% ipython --no-banner

In [1]: import numpy as np

In [2]: np.set_printoptions(suppress=True, linewidth=160)

In [3]: rng = np.random.default_rng(36864)

In [4]: A = np.array([[1, -4, -9, 2],
   ...:     [-1, 0, 3, 5],
   ...:     [7, -4, -7, 3],
   ...:     [-6, -2, 1, 7],
   ...:     [8, 7, -1, 8]]) * (rng.random((5, 4)) < 0.3)

In [5]: A
Out[5]: 
array([[ 0,  0,  0,  0],
       [ 0,  0,  0,  0],
       [ 7,  0, -7,  0],
       [ 0,  0,  0,  0],
       [ 0,  0, -1,  8]])

In [6]: [round(float(x), 2) for x in np.linalg.svd(A, compute_uv=False)[:3]]
Out[6]: [9.97, 7.97, 0.0]

In [7]: Y = np.array([[-1, 3], [1, -1]])

In [8]: W2 = np.kron(Y, A)

In [9]: np.linalg.matrix_rank(W2)
Out[9]: np.int64(4)

In [10]: W2.shape
Out[10]: (10, 8)

In [11]: K = np.load("run10.npy")

In [12]: K.round(2)
Out[12]: 
array([[ 1.97,  0.1 ,  0.34],
       [ 0.  ,  1.91, -0.59],
       [ 0.36, -0.58, -1.88]])

In [13]: r0 = np.array([3, 1, 0])

In [14]: Y = K + np.outer(r0, np.eye(3)[0])

In [15]: np.linalg.matrix_rank(np.linalg.inv(Y) - np.linalg.inv(K), tol=1e-8)
Out[15]: np.int64(1)

In [16]: round(np.linalg.det(Y) / np.linalg.det(K), 2), round(float(1 + np.linalg.solve(K, r0)[0]), 2)
Out[16]: (np.float64(2.48), 2.48)

In [17]: np.round(np.linalg.norm(K, axis=0), 2)
Out[17]: array([2., 2., 2.])

In [18]: Y = np.array([[0, 1, 2], [-3, 1, -3], [3, -1, 0]])

In [19]: m1 = Y - Y.T

In [20]: m1
Out[20]: 
array([[ 0,  4, -1],
       [-4,  0, -2],
       [ 1,  2,  0]])

In [21]: U, sigma, vt = np.linalg.svd(m1)

In [22]: vecs = vt[:(sigma > 1e-8).sum()]

In [23]: vec = m1[0] + 4 * m1[2] + rng.integers(2) * np.eye(3)[1]

In [24]: vec
Out[24]: array([ 4., 12., -1.])

In [25]: np.allclose(vecs.T @ vecs @ vec, vec)
Out[25]: True

In [26]: np.round(vecs.T @ vecs, 2)
Out[26]: 
array([[ 0.81,  0.1 ,  0.38],
       [ 0.1 ,  0.95, -0.19],
       [ 0.38, -0.19,  0.24]])

In [27]: lab = rng.permutation(3)

In [28]: lab
Out[28]: array([2, 1, 0])

In [29]: Y = m1[lab][:, lab]

In [30]: Y
Out[30]: 
array([[ 0,  2,  1],
       [-2,  0, -4],
       [-1,  4,  0]])
